$ python3 -q
>>> import numpy as np
>>> np.set_printoptions(suppress=True, linewidth=140)
>>> mat, _ = np.linalg.qr(np.array([[0.4, 1.3, 0.9, -0.7],
...     [-1.5, -0.1, 0.3, -0.5],
...     [-1.8, 1.6, -0.7, 2.3],
...     [-1.5, -0.1, 1.4, -1.5]]))
>>> mat.round(1) + 0
array([[-0.1, -0.7,  0.6, -0.3],
       [ 0.5,  0.3,  0. , -0.8],
       [ 0.6, -0.6, -0.4,  0.2],
       [ 0.5,  0.3,  0.7,  0.5]])
>>> # keeps lengths
>>> Y = np.array([[3, 2, 1], [1, 2, 2], [2, 0, 0], [2, 0, 3]])
>>> np.vstack([mat, Y.T]).shape
(7, 4)
>>> np.round(Y.T @ mat.T, 1)
array([[-0.5,  0.3,  0.9,  4.1],
       [-1.7,  1.6,  0.1,  1.6],
       [-2.5, -1.4,  0.1,  2.4]])
>>> np.round(mat @ Y, 1)
array([[-0.5, -1.7, -2.5],
       [ 0.3,  1.6, -1.4],
       [ 0.9,  0.1,  0.1],
       [ 4.1,  1.6,  2.4]])
>>> Y = np.linalg.inv(mat)
>>> np.round(np.linalg.inv(Y), 1) + 0
array([[-0.1, -0.7,  0.6, -0.3],
       [ 0.5,  0.3,  0. , -0.8],
       [ 0.6, -0.6, -0.4,  0.2],
       [ 0.5,  0.3,  0.7,  0.5]])
>>> round(float(np.linalg.det(mat) * np.linalg.det(Y)), 1)
1.0
>>> (np.abs(Y) > 1e-9).astype(int)
array([[1, 1, 1, 1],
       [1, 1, 1, 1],
       [1, 1, 1, 1],
       [1, 1, 1, 1]])
>>> np.round(np.linalg.det(mat) * Y, 1) + 0
array([[ 0.1, -0.5, -0.6, -0.5],
       [ 0.7, -0.3,  0.6, -0.3],
       [-0.6,  0. ,  0.4, -0.7],
       [ 0.3,  0.8, -0.2, -0.5]])
>>> Y = mat / np.sqrt((mat ** 2).mean(axis=1, keepdims=True))
>>> np.round(mat - mat.mean(axis=1, keepdims=True), 1) + 0
array([[ 0. , -0.6,  0.7, -0.2],
       [ 0.5,  0.2,  0. , -0.8],
       [ 0.7, -0.5, -0.4,  0.3],
       [ 0.1, -0.2,  0.2,  0. ]])
>>> np.round(mat @ mat.T, 1) + 0
array([[1., 0., 0., 0.],
       [0., 1., 0., 0.],
       [0., 0., 1., 0.],
       [0., 0., 0., 1.]])
>>> round(float(mat[:, 0] @ mat[:, 1]), 1)
0.0
>>> x0 = np.array([4, 0, -5, -5])
>>> y = mat @ x0
>>> c, lr = np.zeros(4), 1 / np.linalg.norm(mat, 2) ** 2
>>> for i in range(300):
...     c -= lr * mat.T @ (mat @ c - y)
...     if i % 50 == 0: print(i, round(np.linalg.norm(mat @ c - y), 1))
... 
0 0.0
50 0.0
100 0.0
150 0.0
200 0.0
250 0.0
>>> c.round(1) + 0
array([ 4.,  0., -5., -5.])
>>> K = np.load("w.npy")
>>> K.round(1) + 0
array([[ 1. ,  0.1,  0. ],
       [ 0.1,  0.3, -0.4],
       [ 0. , -0.4,  0.7]])
>>> # symmetric, so the eigenvalues are real
>>> evals, vecs = np.linalg.eigh(K)
>>> x0 = np.array([3, 1, 0])
>>> np.round(np.linalg.eigvalsh(K[1:, 1:]), 1) + 0
array([0., 1.])
>>> J = np.array([[20.0, -36.0, -24.0], [-36.0, 85.0, 54.0], [-24.0, 54.0, 40.0]])
>>> J
array([[ 20., -36., -24.],
       [-36.,  85.,  54.],
       [-24.,  54.,  40.]])
>>> rng = np.random.default_rng(5812)
>>> lab = rng.permutation(3)
>>> lab
array([2, 0, 1])
>>> Y = J[lab][:, lab]
>>> Y
array([[ 40., -24.,  54.],
       [-24.,  20., -36.],
       [ 54., -36.,  85.]])
>>> (J - J.T) / 2
array([[0., 0., 0.],
       [0., 0., 0.],
       [0., 0., 0.]])
>>> J @ J
array([[ 2272., -5076., -3384.],
       [-5076., 11437.,  7614.],
       [-3384.,  7614.,  5092.]])
>>> (J + J.T) / 2
array([[ 20., -36., -24.],
       [-36.,  85.,  54.],
       [-24.,  54.,  40.]])
>>> np.trace(J)
np.float64(145.0)
>>> round(float(np.abs(np.linalg.eigvals(J)).max()), 1)
137.0
>>> assert J == J.T
Traceback (most recent call last):
  File "<python-input-41>", line 1, in <module>
    assert J == J.T
           ^^^^^^^^
ValueError: The truth value of an array with more than one element is ambiguous. Use a.any() or a.all()
>>> np.round(np.linalg.det(J), 1)
np.float64(2192.0)
>>> q = J.astype(float).copy()
>>> for j in range(3):
...     q[:, j] -= q[:, :j] @ (q[:, :j].T @ q[:, j])
...     q[:, j] /= np.linalg.norm(q[:, j])
... 
>>> q.round(1) + 0
array([[ 0.4,  0.9,  0.2],
       [-0.8,  0.5, -0.5],
       [-0.5,  0. ,  0.9]])
>>> np.round(q.T @ J, 1) + 0
array([[  47.7, -106.5,  -71. ],
       [   0. ,    9.8,    5.5],
       [   0. ,    0. ,    4.7]])
>>> x0 = np.ones(3)
>>> for _ in range(5):
...     x0 = J @ x0
...     x0 /= np.linalg.norm(x0)
...     print(round(x0 @ J @ x0, 1))
... 
136.7
137.0
137.0
137.0
137.0
>>> x0.round(1)
array([-0.3,  0.8,  0.5])
>>> q, vecs = np.linalg.qr(J[:, :1])[0], np.linalg.qr(J[:, 1:])[0]
>>> sig = np.linalg.svd(q.T @ vecs, compute_uv=False)
>>> sig.round(1)
array([1.])
>>> np.round(np.linalg.norm(q @ q.T - vecs @ vecs.T, 2), 1)
np.float64(1.0)
>>> arr = np.load("x.npy")
>>> arr
array([[0, 2, 2],
       [2, 4, 0],
       [2, 0, 4]])
>>> # symmetric, so the eigenvalues are real
>>> evals, vecs = np.linalg.eigh(arr)
>>> round(float(evals.sum()), 1), np.trace(arr)
(8.0, np.int64(8))
>>> np.unique(evals.round(6) + 0, return_counts=True)[1]
array([1, 1, 1])
>>> np.round(np.linalg.eigvalsh(arr + -1 * np.eye(3)), 1)
array([-2.5,  3. ,  4.5])
>>> np.abs(vecs[:, -1]).round(6).argmax()
np.int64(1)
>>> (evals > 1e-8).sum(), (evals < -1e-8).sum()
(np.int64(2), np.int64(1))
>>> np.round(vecs.T @ arr @ vecs, 1) + 0
array([[-1.5,  0. ,  0. ],
       [ 0. ,  4. ,  0. ],
       [ 0. ,  0. ,  5.5]])
>>> np.round(np.linalg.svd(arr, compute_uv=False), 1)
array([5.5, 4. , 1.5])
>>> np.round(vecs.T @ vecs, 1) + 0
array([[1., 0., 0.],
       [0., 1., 0.],
       [0., 0., 1.]])
>>> Z = 20 * np.array([[-2.2, 0.1, 0.1, 0.0, 0.2], [0.1, -0.4, -0.1, 0.4, -0.3]])
>>> lab = rng.integers(0, 2, 18)
>>> X = Z[lab] + rng.normal(size=(18, 5))
>>> X.round(1) + 0
array([[  3.5,  -6.6,  -1.5,   9.3,  -6.9],
       [-42.8,   1.4,   1.9,   0. ,   3.7],
       [-43.6,   0.7,   2.1,   0.8,   3.6],
       [  1.9,  -7.4,  -1.7,   7.5,  -5.6],
       [-43. ,   1.9,   3. ,  -0.2,   2.6],
       [-46.5,   0.1,   0.9,  -2.4,   4.9],
       [-44.4,   3.6,   3.7,  -0.2,   5.1],
       [  2.8,  -7.7,  -3.1,   6.3,  -6.8],
       [  2.4,  -7.8,  -3.2,   7.9,  -7.1],
       [-44.1,   3.3,   1.1,  -0.8,   4.1],
       [-43.1,   2.2,   4.4,  -0.1,   5.5],
       [  0.6,  -8.2,  -0.2,   6.1,  -6.6],
       [-43.7,   1.4,   0.5,   0.2,   4. ],
       [-43.5,   2.1,   1.1,  -1.3,   4.6],
       [-42.6,   1.9,   1.2,   0.8,   2.6],
       [-44.8,   2.2,   2.7,  -0.4,   3.3],
       [-43.1,   3.7,   1.7,  -0.8,   5.7],
       [  2.6,  -8.6,  -2.8,   6.7,  -5.1]])
>>> Y = np.c_[X[:, :2] @ np.array([[1, -2], [2, 2]]), np.array([1, 2, -1, 3, -2, -1, 0, 1, 1, -1, 1, -3, 3, 3, 3, 1, -2, 1])]
>>> Y.round(1)
array([[ -9.8, -20.3,   1. ],
       [-39.9,  88.4,   2. ],
       [-42.2,  88.7,  -1. ],
       [-12.9, -18.5,   3. ],
       [-39.3,  89.8,  -2. ],
       [-46.2,  93.3,  -1. ],
       [-37.1,  96. ,   0. ],
       [-12.6, -21. ,   1. ],
       [-13.2, -20.5,   1. ],
       [-37.5,  94.8,  -1. ],
       [-38.8,  90.6,   1. ],
       [-15.7, -17.6,  -3. ],
       [-40.9,  90.1,   3. ],
       [-39.4,  91.1,   3. ],
       [-38.7,  89.1,   3. ],
       [-40.3,  93.9,   1. ],
       [-35.6,  93.6,  -2. ],
       [-14.5, -22.4,   1. ]])
>>> np.round(np.linalg.norm(Y - X @ np.linalg.lstsq(X, Y)[0], axis=0), 1) + 0
array([0. , 0. , 6.8])
>>> np.linalg.matrix_rank(np.c_[X, Y])
np.int64(6)
>>> np.round(np.linalg.norm(np.linalg.qr(X)[0].T @ Y, axis=0) ** 2 / ((Y ** 2).sum(axis=0) + 1e-12), 1)
array([1. , 1. , 0.3])
>>> np.round(np.linalg.eigvals(J).sum().real, 1)
np.float64(145.0)
>>> np.einsum("ij,ji->", J, J)
np.float64(18801.0)
>>> np.round(np.linalg.eigvals(J), 1)
array([  4., 137.,   4.])
>>> round(float(np.linalg.det(J[::-1])), 1)
-2192.0
>>> round(float(np.linalg.det(2 * J)), 1), np.round(np.linalg.det(J), 1)
(17536.0, np.float64(2192.0))
>>> D = np.linalg.norm(X[:, None] - X[None], axis=-1)
>>> np.round(np.linalg.norm(X - X.mean(axis=0), axis=1), 1)
array([34.1, 15.1, 15.7, 32. , 15.4, 19.2, 17.7, 33.2, 33.2, 17. , 16.5, 31. , 16. , 16.3, 14.7, 17.2, 16.6, 32.9])
>>> np.linalg.matrix_rank(D ** 2)
np.int64(7)
>>> np.unravel_index(D.round(6).argmax(), D.shape)
(np.int64(0), np.int64(5))
>>> np.round(np.linalg.norm(X, axis=1), 1)
array([13.9, 43. , 43.8, 12.2, 43.2, 46.8, 44.9, 12.8, 13.8, 44.4, 43.8, 12.1, 43.9, 43.8, 42.7, 45. , 43.7, 12.6])
>>> D[:5, :5].round(1)
array([[ 0. , 49.2, 49.7,  2.9, 49.4],
       [49.2,  0. ,  1.4, 47.2,  1.6],
       [49.7,  1.4,  0. , 47.7,  2.1],
       [ 2.9, 47.2, 47.7,  0. , 47.4],
       [49.4,  1.6,  2.1, 47.4,  0. ]])
>>> D[3].round(6).argsort(kind="stable")[:4]
array([ 3, 17,  8,  7])
>>> (D + 1e9 * np.eye(18)).round(6).argmin(axis=1)
array([ 8,  2,  1, 17,  1, 13, 10,  8,  7, 13,  6,  3,  1,  9,  1,  4,  9,  3])
>>> np.linalg.norm(X, axis=1).argmax()
np.int64(5)
>>> round(np.linalg.norm(X[13] - X[8]), 1)
np.float64(49.5)
>>> np.round(np.linalg.norm(X, axis=0), 1)
array([151.7,  20.6,   9.9,  18.3,  21.5])
>>> np.round(np.linalg.norm(X, axis=1), 1)
array([13.9, 43. , 43.8, 12.2, 43.2, 46.8, 44.9, 12.8, 13.8, 44.4, 43.8, 12.1, 43.9, 43.8, 42.7, 45. , 43.7, 12.6])
>>> hat = X @ np.linalg.solve(X.T @ X, X.T)
>>> np.round(np.linalg.eigvalsh(hat), 1) + 0
array([0., 0., 0., 0., 0., 0., 0., 0., 0., 0., 0., 0., 0., 1., 1., 1., 1., 1.])
>>> np.round(hat @ X[:, 0], 1)
array([  3.5, -42.8, -43.6,   1.9, -43. , -46.5, -44.4,   2.8,   2.4, -44.1, -43.1,   0.6, -43.7, -43.5, -42.6, -44.8, -43.1,   2.6])
>>> np.round(np.diag(hat), 1)
array([0.4, 0.1, 0.1, 0.2, 0.3, 0.5, 0.2, 0.3, 0.3, 0.2, 0.5, 0.5, 0.2, 0.1, 0.2, 0.2, 0.2, 0.4])
>>> np.allclose(hat @ hat, hat)
True
>>> data = np.load("block9.npy")
>>> data
array([[  2.6,   1.5,   1.2,   1.9],
       [  2.9,  -3.3,   5.4,   3.2],
       [  0.3,   3.5,   1.6,  -4.9],
       [  4.4,   1.8,   0.6,   9.9],
       [ -3.7,   4.6,  12.5,   5.2],
       [ -1.7,   1.4,   8.9,  -1.3],
       [  4.8,  -5.3,   5.8,   9.5],
       [  1. ,   4.3,   1.9,   1.4],
       [  3.1,  -7.7,   8.2,   1.6],
       [  4.3,   1.4,  -2.6,   0.2],
       [  4.2,  -0.2,  -1.1,   0. ],
       [  0.7,   2.9,   1.1,  -5.8],
       [  2.4,   5.4,  -7.6, -13.6]])
>>> Xc = data - data.mean(axis=0)
>>> vecs = np.linalg.svd(Xc)[2][:1]
>>> Y = Xc - Xc @ vecs.T @ vecs
>>> round(float(np.linalg.norm(Y) / np.linalg.norm(Xc)), 1)
0.6
>>> np.round(np.diag(vecs.T @ vecs), 1) + 0
array([0. , 0.1, 0.3, 0.6])
>>> np.round(np.cov(Xc @ vecs.T, rowvar=False), 1)
np.float64(57.6)
>>> x0 = np.array([4, 2, 7, -1])
>>> y = data @ x0
>>> c, lr = np.zeros(4), 1 / np.linalg.norm(data, 2) ** 2
>>> for i in range(300):
...     c -= lr * data.T @ (data @ c - y)
...     if i % 50 == 0: print(i, round(np.linalg.norm(data @ c - y), 1))
... 
0 71.2
50 0.0
100 0.0
150 0.0
200 0.0
250 0.0
>>> c.round(1)
array([ 4.,  2.,  7., -1.])
